$ ipython --no-banner

In [1]: import numpy as np

In [2]: from numpy import linalg as LA

In [3]: np.set_printoptions(precision=2, suppress=True, linewidth=120, floatmode="fixed")

In [4]: def rnd(a):
   ...:     return np.round(a, 2) + 0
   ...: 

In [5]: m1 = np.load("case5.npy")

In [6]: print(rnd(m1))
[[ 3.02 -3.52  0.71  1.60 -1.75  1.65 -1.31  1.12  0.25]
 [ 3.98  3.59  3.78 -1.21 -1.52  2.81  0.26 -2.83 -2.37]
 [-0.14  2.59  1.23  3.46  0.18 -2.16 -0.44  0.05  2.42]
 [ 0.63  1.79  1.29  1.31  2.66  0.84  5.36  5.31  1.56]
 [-1.76  0.34  5.38 -1.70  1.18  1.72 -1.83  0.26  0.69]
 [-2.11 -1.39  2.02  2.24  1.00  1.48  3.77 -5.07  1.36]
 [ 3.98 -0.51 -1.80 -1.33  3.02  0.87 -2.35 -3.65  2.37]
 [ 1.57  0.23  3.36 -1.40 -0.32 -4.15  0.41  0.88 -0.93]
 [-1.32  0.64 -1.36 -3.18 -4.15  0.01  2.54  0.19  2.91]]

In [7]: rng = np.random.default_rng(310)

In [8]: B = m1 + rng.integers(-2, 3, (9, 1)) @ rng.integers(-2, 3, (1, 9))

In [9]: print(rnd(B))
[[ 5.02 -7.52  2.71  1.60 -1.75 -0.35 -3.31  5.12  0.25]
 [ 3.98  3.59  3.78 -1.21 -1.52  2.81  0.26 -2.83 -2.37]
 [ 1.86 -1.41  3.23  3.46  0.18 -4.16 -2.44  4.05  2.42]
 [-1.37  5.79 -0.71  1.31  2.66  2.84  7.36  1.31  1.56]
 [-3.76  4.34  3.38 -1.70  1.18  3.72  0.17 -3.74  0.69]
 [-3.11  0.61  1.02  2.24  1.00  2.48  4.77 -7.07  1.36]
 [ 4.98 -2.51 -0.80 -1.33  3.02 -0.13 -3.35 -1.65  2.37]
 [ 0.57  2.23  2.36 -1.40 -0.32 -3.15  1.41 -1.12 -0.93]
 [ 0.68 -3.36  0.64 -3.18 -4.15 -1.99  0.54  4.19  2.91]]

In [10]: print(np.abs(B - m1).sum(axis=1))
[16.00  0.00 16.00 16.00 16.00  8.00  8.00  8.00 16.00]

In [11]: print(rnd(LA.svd(B - m1, compute_uv=False)))
[16.61  0.00  0.00  0.00  0.00  0.00  0.00  0.00  0.00]

In [12]: print(rnd(B - m1))
[[ 2.00 -4.00  2.00  0.00  0.00 -2.00 -2.00  4.00  0.00]
 [ 0.00  0.00  0.00  0.00  0.00  0.00  0.00  0.00  0.00]
 [ 2.00 -4.00  2.00  0.00  0.00 -2.00 -2.00  4.00  0.00]
 [-2.00  4.00 -2.00  0.00  0.00  2.00  2.00 -4.00  0.00]
 [-2.00  4.00 -2.00  0.00  0.00  2.00  2.00 -4.00  0.00]
 [-1.00  2.00 -1.00  0.00  0.00  1.00  1.00 -2.00  0.00]
 [ 1.00 -2.00  1.00  0.00  0.00 -1.00 -1.00  2.00  0.00]
 [-1.00  2.00 -1.00  0.00  0.00  1.00  1.00 -2.00  0.00]
 [ 2.00 -4.00  2.00  0.00  0.00 -2.00 -2.00  4.00  0.00]]

In [13]: print(LA.matrix_rank(B - m1, tol=1e-8))
1

In [14]: blk = np.stack([B, -2 * B, B[::-1]])

In [15]: print(LA.matrix_rank(blk.reshape(3, -1)))
2

In [16]: print(rnd(LA.norm(blk, axis=(1, 2))))
[26.81 53.63 26.81]

In [17]: arr = np.load("arr.npy")

In [18]: print(arr)
[[ 0 -3  0 -3  0 -3]
 [ 1  1  1  1  1  1]
 [-2  3 -2  3 -2  3]
 [ 0 -3  0 -3  0 -3]
 [ 1  1  1  1  1  1]
 [-2  3 -2  3 -2  3]]

In [19]: print(np.allclose(arr[:-1].T @ LA.lstsq(arr[:-1].T, arr[-1])[0], arr[-1]))
True

In [20]: print(LA.lstsq(arr[:-1].T, arr[-1])[2])
2

In [21]: K = np.array([[-18, 3, 1, 1, 0, 2],
    ...:     [1, 30, 3, 3, 3, 0],
    ...:     [3, 1, 32, 2, 2, 0],
    ...:     [0, 1, 3, 23, 0, 3],
    ...:     [0, 0, 0, 2, 3, 1],
    ...:     [3, 2, 1, 3, 0, -29]])

In [22]: B = K / np.sqrt((K ** 2).mean(axis=1, keepdims=True))

In [23]: print(LA.matrix_rank(B) == LA.matrix_rank(K))
True
